$ ipython --no-banner

In [1]: import numpy as np

In [2]: np.set_printoptions(suppress=True, linewidth=140)

In [3]: Z = np.array([[7, 7, 3, 2, 4, 3, 0, 5, -4, 4],
   ...:     [-3, -1, 7, -5, 7, -3, -3, 8, 1, 6],
   ...:     [6, 3, 3, 1, 0, 0, -4, 0, -3, 4]])

In [4]: rng = np.random.default_rng(655306)

In [5]: arr = rng.normal(size=(11, 3)) @ Z + np.array([1, 0, -1, 2, 0, -1, -1, -2, 1, 0])

In [6]: print(arr.round(2))
[[ -3.25  -2.5   -7.2    3.43  -3.53   0.33   4.06  -6.05   3.39  -6.66]
 [  3.55   0.34 -13.55   9.72 -11.53   3.78   5.28 -15.2    0.56 -11.3 ]
 [  6.11   2.52  -6.52   7.19  -6.09   2.2    0.89  -8.91  -1.14  -4.21]
 [-13.27  -7.06   5.54  -7.74  10.35  -6.41  -0.43   9.75   7.44   3.4 ]
 [  6.     4.13   4.75   1.35   4.47  -0.99  -4.46   3.29  -1.91   6.31]
 [ -3.9   -3.19  -3.06   0.86  -0.63  -1.74   1.1   -2.81   3.54  -2.86]
 [  9.17   4.96 -21.03  16.5  -17.     9.34  10.58 -21.15  -2.01 -17.38]
 [ 15.1    8.09   6.7    4.17   1.78  -0.43  -9.55   0.16  -6.24   9.96]
 [ 11.79   4.53   6.18   2.7    0.26  -2.41 -10.45  -1.83  -4.35   8.93]
 [ -7.99 -12.35 -16.08   4.94 -17.76  -3.05   2.26 -23.17   7.2  -15.56]
 [  0.83  -1.82  -2.19   2.29  -2.99  -1.94  -2.3   -5.62   1.4   -1.06]]

In [7]: U, sigma, vt = np.linalg.svd(arr)

In [8]: V = vt[:(sigma > 1e-8).sum()]

In [9]: x0 = arr[8] + -2 * arr[2] + rng.integers(2) * np.eye(10)[8]

In [10]: x0.round(2)
Out[10]: array([ -0.42,  -0.51,  19.21, -11.69,  12.44,  -6.81, -12.22,  16.  ,  -1.06,  17.36])

In [11]: np.round(np.diag(V.T @ V), 2)
Out[11]: array([0.49, 0.32, 0.3 , 0.47, 0.56, 0.29, 0.45, 0.48, 0.35, 0.28])

In [12]: round(np.linalg.norm(x0 - V.T @ V @ x0), 2)
Out[12]: np.float64(0.81)

In [13]: np.round(arr @ np.linalg.pinv(arr) @ arr, 2)
Out[13]: 
array([[ -3.25,  -2.5 ,  -7.2 ,   3.43,  -3.53,   0.33,   4.06,  -6.05,   3.39,  -6.66],
       [  3.55,   0.34, -13.55,   9.72, -11.53,   3.78,   5.28, -15.2 ,   0.56, -11.3 ],
       [  6.11,   2.52,  -6.52,   7.19,  -6.09,   2.2 ,   0.89,  -8.91,  -1.14,  -4.21],
       [-13.27,  -7.06,   5.54,  -7.74,  10.35,  -6.41,  -0.43,   9.75,   7.44,   3.4 ],
       [  6.  ,   4.13,   4.75,   1.35,   4.47,  -0.99,  -4.46,   3.29,  -1.91,   6.31],
       [ -3.9 ,  -3.19,  -3.06,   0.86,  -0.63,  -1.74,   1.1 ,  -2.81,   3.54,  -2.86],
       [  9.17,   4.96, -21.03,  16.5 , -17.  ,   9.34,  10.58, -21.15,  -2.01, -17.38],
       [ 15.1 ,   8.09,   6.7 ,   4.17,   1.78,  -0.43,  -9.55,   0.16,  -6.24,   9.96],
       [ 11.79,   4.53,   6.18,   2.7 ,   0.26,  -2.41, -10.45,  -1.83,  -4.35,   8.93],
       [ -7.99, -12.35, -16.08,   4.94, -17.76,  -3.05,   2.26, -23.17,   7.2 , -15.56],
       [  0.83,  -1.82,  -2.19,   2.29,  -2.99,  -1.94,  -2.3 ,  -5.62,   1.4 ,  -1.06]])

In [14]: x0 = np.array([-9, -7, 2, 0, -3, -3, -4, -2, 0, -6])

In [15]: np.round((arr * x0).sum(axis=1), 2)
Out[15]: array([  77.8 ,   39.01,  -34.37,  129.93, -110.41,   76.8 ,  -32.12, -205.02, -127.08,  319.27,   42.48])

In [16]: np.sign((arr @ x0).round(6))
Out[16]: array([ 1.,  1., -1.,  1., -1.,  1., -1., -1., -1.,  1.,  1.])

In [17]: r = np.linalg.matrix_rank(arr)

In [18]: r
Out[18]: np.int64(4)

In [19]: N = np.linalg.svd(arr)[2][r:].T

In [20]: np.linalg.matrix_rank(arr.T @ arr), np.linalg.matrix_rank(arr @ arr.T)
Out[20]: (np.int64(4), np.int64(4))

In [21]: [int(np.linalg.matrix_rank(np.delete(arr, i, axis=0))) for i in range(11)]
Out[21]: [4, 4, 4, 4, 4, 4, 4, 4, 4, 4, 4]

In [22]: N.shape
Out[22]: (10, 6)

In [23]: M = 2 * np.eye(5) + np.ones((5, 5))

In [24]: M
Out[24]: 
array([[3., 1., 1., 1., 1.],
       [1., 3., 1., 1., 1.],
       [1., 1., 3., 1., 1.],
       [1., 1., 1., 3., 1.],
       [1., 1., 1., 1., 3.]])

In [25]: np.round(np.linalg.norm(M, axis=0), 2)
Out[25]: array([3.61, 3.61, 3.61, 3.61, 3.61])

In [26]: np.round(np.linalg.norm(M) ** 2 / np.linalg.norm(M, 2) ** 2, 2)
Out[26]: np.float64(1.33)

In [27]: np.round(np.linalg.norm(M[1], 1), 2), np.round(np.linalg.norm(M[1], np.inf), 2)
Out[27]: (np.float64(7.0), np.float64(3.0))

In [28]: round(float(np.linalg.norm(M[1] - M[4])), 2)
Out[28]: 2.83

In [29]: print(M.shape)
(5, 5)

In [30]: np.round(np.linalg.norm(M), 2)
Out[30]: np.float64(8.06)

In [31]: print(np.unravel_index(np.abs(M).argmax(), M.shape))
(np.int64(0), np.int64(0))

In [32]: np.abs(M).max()
Out[32]: np.float64(3.0)

In [33]: np.round(np.linalg.svd(M, compute_uv=False), 2)
Out[33]: array([7., 2., 2., 2., 2.])

In [34]: mat = np.loadtxt("m.csv", delimiter=",")

In [35]: mat
Out[35]: 
array([[-4.19, -2.19, -1.49, -0.71,  3.55],
       [ 0.95,  4.28,  1.58,  0.13, -3.88],
       [-3.42, -4.17, -1.97, -0.53,  4.97],
       [ 4.56, -6.25, -1.39,  1.04,  3.04],
       [ 1.78,  2.17,  0.91,  0.34, -2.47],
       [ 3.15, -2.07, -0.23,  0.71,  0.28],
       [-5.13, -6.3 , -2.95, -0.78,  7.55],
       [ 6.22, -4.14, -0.5 ,  1.38,  0.58],
       [-6.39, -2.14, -1.81, -1.3 ,  4.66],
       [-3.39, -4.18, -2.01, -0.53,  4.95],
       [ 0.71, -2.17, -0.72,  0.24,  1.37],
       [ 0.79, -2.05, -0.56,  0.19,  1.37],
       [-5.09, -6.28, -2.98, -0.98,  7.44],
       [-6.88,  6.21,  1.01, -1.6 , -1.96],
       [ 0.75, -2.09, -0.57,  0.19,  1.4 ],
       [ 7.03, -6.28, -0.98,  1.64,  1.98],
       [-3.04,  2.11,  0.13, -0.74, -0.22],
       [ 0.74, -2.05, -0.56,  0.18,  1.41],
       [ 5.53, -2.06,  0.19,  1.19, -0.83],
       [-2.7 , -6.3 , -2.66, -0.41,  6.38],
       [ 3.42,  4.21,  1.93,  0.58, -5.02],
       [-2.1 ,  6.35,  1.76, -0.64, -4.12],
       [-0.67,  2.14,  0.55, -0.18, -1.44],
       [ 2.04, -6.32, -1.9 ,  0.67,  4.18],
       [-0.3 , -6.25, -2.08,  0.08,  5.29],
       [ 7.94, -2.12,  0.56,  1.65, -1.92],
       [ 3.88, -4.16, -0.78,  0.89,  1.72],
       [-1.37,  4.19,  1.16, -0.4 , -2.79],
       [-2.59, -6.29, -2.62, -0.33,  6.4 ],
       [-7.91,  2.16, -0.61, -1.66,  1.97],
       [-6.23,  4.18,  0.45, -1.47, -0.62],
       [-2.12,  6.35,  1.8 , -0.66, -4.26],
       [-9.31,  6.36,  0.54, -2.06, -0.86],
       [-2.06,  6.31,  1.83, -0.59, -4.16],
       [ 4.85, -0.01,  0.79,  1.  , -2.25],
       [ 3.11, -2.  , -0.16,  0.66,  0.3 ],
       [ 4.53, -6.37, -1.41,  1.16,  3.13],
       [-0.64,  2.05,  0.64, -0.33, -1.38],
       [ 6.83, -6.31, -0.95,  1.52,  1.94],
       [-4.01, -2.14, -1.33, -0.83,  3.52]])

In [36]: Xc = mat - mat.mean(axis=0)

In [37]: V = np.linalg.svd(Xc)[2][:2]

In [38]: M2 = Xc - Xc @ V.T @ V

In [39]: print(np.round(np.diag(V.T @ V), 2))
[0.85 0.61 0.07 0.04 0.43]

In [40]: np.round((Xc @ V.T).std(axis=0), 2)
Out[40]: array([5.59, 4.62])

In [41]: np.round(np.cov(Xc @ V.T, rowvar=False), 2) + 0
Out[41]: 
array([[32.04,  0.  ],
       [ 0.  , 21.91]])
